>>> import numpy as np
>>> from numpy import linalg as LA
>>> np.set_printoptions(suppress=True, linewidth=160)
>>> X = np.loadtxt("layer17.csv", delimiter=",")
>>> X
array([[-2.78,  5.08,  3.14,  0.85],
       [ 7.18, -3.44,  2.45, -1.98],
       [ 3.36,  0.69,  2.47,  0.4 ],
       [ 3.66, -0.12,  5.06, -0.52],
       [-2.32,  3.75,  3.21, -0.7 ],
       [ 1.69,  2.  ,  3.81,  0.68],
       [-0.22,  2.8 ,  1.6 , -0.02],
       [ 0.43,  1.99,  6.12, -0.58],
       [ 5.31,  0.27,  6.15,  1.72],
       [ 1.9 ,  2.65,  3.9 ,  1.88],
       [ 0.55,  1.88,  4.36, -0.63],
       [-4.23,  5.53,  3.83,  0.06],
       [-1.84,  1.85, -4.44, -3.06],
       [ 2.63, -0.07,  3.53, -1.48],
       [ 1.53, -1.16,  1.26, -4.21],
       [ 5.24, -2.44,  4.64, -2.41],
       [ 3.53, -1.78,  5.96, -3.14],
       [ 4.29,  0.18,  2.86,  0.56],
       [ 8.21, -2.93,  2.78, -0.19],
       [ 1.53,  2.26,  7.13,  0.92],
       [-0.63,  2.85,  3.08, -0.36],
       [ 7.14, -2.65,  7.51, -0.83],
       [ 7.86, -4.97,  2.36, -3.6 ],
       [ 7.35, -2.43,  3.74, -0.29]])
>>> f, v = X[20], X[19]
>>> round(f @ v, 2)
np.float64(27.11)
>>> pr = (f @ v) / (f @ f) * f
>>> round(float((v - pr) @ f), 2)
-0.0
>>> out = np.array([[1, 8, 7], [9, 8, 0], [4, 3, 2], [2, 0, 7]])
>>> np.round(np.einsum("ij->j", X), 2)
array([ 61.37,  11.79,  86.51, -16.93])
>>> D = LA.norm(X[:, None] - X[None], axis=-1)
>>> (D + 1e9 * np.eye(24)).round(6).argmin(axis=1)
array([11, 18, 17, 13, 20,  9, 20, 10,  3,  5,  7,  0,  6,  3, 13, 16, 15,  2, 23,  7,  6, 15,  1, 18])
>>> np.unravel_index(D.round(6).argmax(), D.shape)
(np.int64(11), np.int64(22))
>>> D[15].round(6).argsort(kind="stable")[:4]
array([15, 16,  1, 23])
>>> D[:5, :5].round(2)
array([[ 0.  , 13.43,  7.59,  8.61,  2.09],
       [13.43,  0.  ,  6.11,  5.69, 12.01],
       [ 7.59,  6.11,  0.  ,  2.88,  6.59],
       [ 8.61,  5.69,  2.88,  0.  ,  7.36],
       [ 2.09, 12.01,  6.59,  7.36,  0.  ]])
>>> Xc = X - X.mean(axis=0)
>>> vecs = LA.svd(Xc)[2][:2]
>>> out = Xc - Xc @ vecs.T @ vecs
>>> np.round(out.std(axis=0), 2)
array([0.53, 0.35, 0.69, 1.04])
>>> np.round((Xc @ vecs.T).std(axis=0), 2)
array([4.4, 2.5])
>>> np.round(np.diag(vecs.T @ vecs), 2)
array([0.62, 0.41, 0.76, 0.21])
>>> np.round(np.cov(Xc @ vecs.T, rowvar=False), 2) + 0
array([[20.21,  0.  ],
       [ 0.  ,  6.52]])
>>> round(LA.norm(out) / LA.norm(Xc), 2)
np.float64(0.27)
>>> basis = X[[3, 4]].astype(float)
>>> for _ in range(7):
...     idx = LA.norm(X[:, None] - basis, axis=-1).argmin(axis=1)
...     basis = np.array([X[idx == j].mean(axis=0) for j in range(2)])
... 
>>> idx
array([1, 0, 0, 0, 1, 1, 1, 1, 0, 1, 1, 1, 1, 0, 0, 0, 0, 0, 0, 1, 1, 0, 0, 0])
>>> np.bincount(idx)
array([13, 11])
>>> F = np.load("run1.npy")
>>> F
array([[1.  , 0.9 , 0.81, 0.73, 0.66],
       [0.9 , 1.  , 0.9 , 0.81, 0.73],
       [0.81, 0.9 , 1.  , 0.9 , 0.81],
       [0.73, 0.81, 0.9 , 1.  , 0.9 ],
       [0.66, 0.73, 0.81, 0.9 , 1.  ]])
>>> f = np.array([1, 1, 2, 1, 2])
>>> out = F + np.outer(f, np.eye(5)[1])
>>> LA.matrix_rank(out - F)
np.int64(1)
>>> np.round(np.einsum("ij,ji->", F, F), 2)
np.float64(18.42)
>>> np.round(LA.det(2 * F), 2), round(float(LA.det(F)), 2)
(np.float64(0.04), 0.0)
>>> out = np.array([[5, 0], [4, 2]])
>>> basis = np.kron(out, F)
>>> round(LA.norm(basis, 2), 2), round(float(LA.norm(out, 2) * LA.norm(F, 2)), 2)
(np.float64(27.85), 27.85)
>>> LA.matrix_rank(basis)
np.int64(10)
>>> basis.round(2)
array([[5.  , 4.5 , 4.05, 3.65, 3.3 , 0.  , 0.  , 0.  , 0.  , 0.  ],
       [4.5 , 5.  , 4.5 , 4.05, 3.65, 0.  , 0.  , 0.  , 0.  , 0.  ],
       [4.05, 4.5 , 5.  , 4.5 , 4.05, 0.  , 0.  , 0.  , 0.  , 0.  ],
       [3.65, 4.05, 4.5 , 5.  , 4.5 , 0.  , 0.  , 0.  , 0.  , 0.  ],
       [3.3 , 3.65, 4.05, 4.5 , 5.  , 0.  , 0.  , 0.  , 0.  , 0.  ],
       [4.  , 3.6 , 3.24, 2.92, 2.64, 2.  , 1.8 , 1.62, 1.46, 1.32],
       [3.6 , 4.  , 3.6 , 3.24, 2.92, 1.8 , 2.  , 1.8 , 1.62, 1.46],
       [3.24, 3.6 , 4.  , 3.6 , 3.24, 1.62, 1.8 , 2.  , 1.8 , 1.62],
       [2.92, 3.24, 3.6 , 4.  , 3.6 , 1.46, 1.62, 1.8 , 2.  , 1.8 ],
       [2.64, 2.92, 3.24, 3.6 , 4.  , 1.32, 1.46, 1.62, 1.8 , 2.  ]])
>>> basis.shape
(10, 10)
